$ python -q
>>> import numpy as np
>>> np.set_printoptions(precision=2, suppress=True, linewidth=140)
>>> rng = np.random.default_rng(53)
>>> idx = rng.integers(0, 2, 7)
>>> F = np.triu((idx[:, None] == idx) & (rng.random((7, 7)) < 0.8), 1).astype(int)
>>> F += F.T
>>> print(F)
[[0 0 0 1 0 0 1]
 [0 0 0 0 0 0 0]
 [0 0 0 1 1 0 0]
 [1 0 1 0 1 0 0]
 [0 0 1 1 0 0 1]
 [0 0 0 0 0 0 0]
 [1 0 0 0 1 0 0]]
>>> vals, vecs = np.linalg.eigh(F)
>>> x = np.array([-1, -2, -2, -2, 3, 3, -2])
>>> x @ F @ x
np.int64(-20)
>>> print((np.sign(vecs[:, -1].round(6)) == np.sign(vecs[0, -1].round(6))).astype(int))
[1 0 1 1 1 0 1]
>>> vals, vecs = np.linalg.eigh(F)
>>> np.unique(vals.round(6) + 0, return_counts=True)[1]
array([1, 1, 3, 1, 1])
>>> np.round(np.linalg.svd(F, compute_uv=False), 2) + 0
array([2.48, 2.  , 1.17, 0.69, 0.  , 0.  , 0.  ])
>>> round(float(vals.sum()), 2), np.trace(F)
(-0.0, np.int64(0))
>>> np.linalg.eigvalsh(F + 5 * np.eye(7))
array([3.  , 3.83, 5.  , 5.  , 5.  , 5.69, 7.48])
>>> arr = np.loadtxt("sample8.csv", delimiter=",")
>>> print(arr)
[[-2. -1.  1. -1.  0. -2.  0.  1.  0. -2.]
 [ 2.  0.  3. -2. -3. -3.  0.  0.  1.  2.]
 [ 1. -3.  0. -2.  1. -1.  1.  3.  3.  1.]
 [ 3. -3.  2.  1.  1. -1.  1. -3.  0.  0.]
 [ 3. -2. -1. -2.  1.  3. -2.  2. -1. -2.]
 [ 1. -1.  0. -3.  0. -3.  3.  1.  2.  0.]
 [-3.  2. -1.  2. -3. -1.  0.  0. -1.  2.]
 [ 3. -3.  2. -3. -1.  1.  1.  0. -3.  0.]
 [-1. -2. -2. -1. -3. -1.  1. -1. -1. -2.]
 [ 2. -2. -2. -1.  0. -3. -2.  1. -1.  3.]]
>>> A2 = arr[0, 0] * arr[1:] - np.outer(arr[1:, 0], arr[0])
>>> A2
array([[  0.,   2.,  -8.,   6.,   6.,  10.,  -0.,  -2.,  -2.,   0.],
       [  0.,   7.,  -1.,   5.,  -2.,   4.,  -2.,  -7.,  -6.,   0.],
       [  0.,   9.,  -7.,   1.,  -2.,   8.,  -2.,   3.,  -0.,   6.],
       [  0.,   7.,  -1.,   7.,  -2.,   0.,   4.,  -7.,   2.,  10.],
       [  0.,   3.,  -1.,   7.,  -0.,   8.,  -6.,  -3.,  -4.,   2.],
       [  0.,  -7.,   5.,  -7.,   6.,  -4.,   0.,   3.,   2., -10.],
       [  0.,   9.,  -7.,   9.,   2.,   4.,  -2.,  -3.,   6.,   6.],
       [  0.,   3.,   5.,   1.,   6.,   0.,  -2.,   3.,   2.,   2.],
       [  0.,   6.,   2.,   4.,  -0.,  10.,   4.,  -4.,   2.,  -2.]])
>>> arr[:, 0] / arr[0, 0]
array([ 1. , -1. , -0.5, -1.5, -1.5, -0.5,  1.5, -1.5,  0.5, -1. ])
>>> np.linalg.matrix_power(arr, 3)
array([[  59.,  -26.,   35.,  -59.,    4.,  -55.,   64.,    0.,   47.,    6.],
       [  59.,  -14.,  -14.,   29.,   -5.,   46.,  -35.,  -53.,  -70.,   44.],
       [ -30.,  117.,   30.,   42.,   66.,   78.,   32.,  -28.,  -14.,   -9.],
       [ 103.,  -38.,   11.,   -4.,    3.,  107.,   15.,  -79.,  -61.,  -64.],
       [ -46.,   43.,   -1.,  -53.,  -27.,  100.,   40.,   71.,   -3.,  -63.],
       [  93.,   63.,   91.,   27.,   16.,  -17.,   48.,  -97.,   16.,   93.],
       [   6.,  -43.,  -23.,   45.,   21., -116.,  -70.,    3.,   37.,   77.],
       [ 142.,  -61.,   16.,  -77.,  -67.,   71.,   -4.,  -21.,  -91.,   14.],
       [ 153.,   -8.,   85.,   11.,  -49.,  -93.,   36.,  -96.,   74.,  111.],
       [ 114.,  -24.,   54.,  -46.,  118.,   54.,   -7.,   12.,   26.,  -41.]])
>>> print(np.allclose(arr @ arr.T, arr.T @ arr))
False
>>> round(float(np.abs(np.linalg.eigvals(arr)).max()), 2)
5.68
>>> arr.inv()
Traceback (most recent call last):
  File "<python-input-24>", line 1, in <module>
    arr.inv()
    ^^^^^^^
AttributeError: 'numpy.ndarray' object has no attribute 'inv'
>>> (arr - arr.T) / 2
array([[ 0. , -1.5,  0. , -2. , -1.5, -1.5,  1.5, -1. ,  0.5, -2. ],
       [ 1.5,  0. ,  3. ,  0.5, -0.5, -1. , -1. ,  1.5,  1.5,  2. ],
       [ 0. , -3. ,  0. , -2. ,  1. , -0.5,  1. ,  0.5,  2.5,  1.5],
       [ 2. , -0.5,  2. ,  0. ,  1.5,  1. , -0.5,  0. ,  0.5,  0.5],
       [ 1.5,  0.5, -1. , -1.5,  0. ,  1.5,  0.5,  1.5,  1. , -1. ],
       [ 1.5,  1. ,  0.5, -1. , -1.5,  0. ,  2. ,  0. ,  1.5,  1.5],
       [-1.5,  1. , -1. ,  0.5, -0.5, -2. ,  0. , -0.5, -1. ,  2. ],
       [ 1. , -1.5, -0.5,  0. , -1.5,  0. ,  0.5,  0. , -1. , -0.5],
       [-0.5, -1.5, -2.5, -0.5, -1. , -1.5,  1. ,  1. ,  0. , -0.5],
       [ 2. , -2. , -1.5, -0.5,  1. , -1.5, -2. ,  0.5,  0.5,  0. ]])
>>> np.trace(arr)
np.float64(-1.0)
>>> W0 = np.load("x.npy")
>>> W0
array([[ 0.43, -1.93, -1.27,  1.51, -0.79,  1.11,  0.73,  0.27, -0.57],
       [ 0.96,  0.2 , -0.07,  1.01,  2.2 , -0.2 ,  0.  , -1.  , -2.09],
       [-0.73,  1.72, -0.09, -1.19, -0.4 ,  1.29,  0.87, -2.36, -0.6 ],
       [-3.05, -1.88,  0.78,  0.34,  0.89, -1.49,  0.02, -1.66,  0.35],
       [-1.34,  0.07,  1.81,  0.17,  0.66,  0.37,  1.82,  1.3 ,  0.35],
       [-1.41,  1.49, -0.94,  1.21, -0.06, -0.87,  0.27, -0.36, -1.83],
       [ 0.88, -0.99,  1.87,  1.01, -1.24, -0.93,  0.2 , -1.03, -0.67],
       [ 0.96, -0.09, -0.82,  0.86, -0.42, -1.22,  1.16, -1.  ,  1.87],
       [-0.08, -1.75, -0.12, -2.68,  0.27, -1.85,  0.77, -0.3 , -0.1 ]])
>>> f = np.array([-1, 2])
>>> np.convolve(W0[5], f)
array([ 1.41, -4.31,  3.92, -3.09,  2.48,  0.75, -2.01,  0.9 ,  1.11, -3.66])
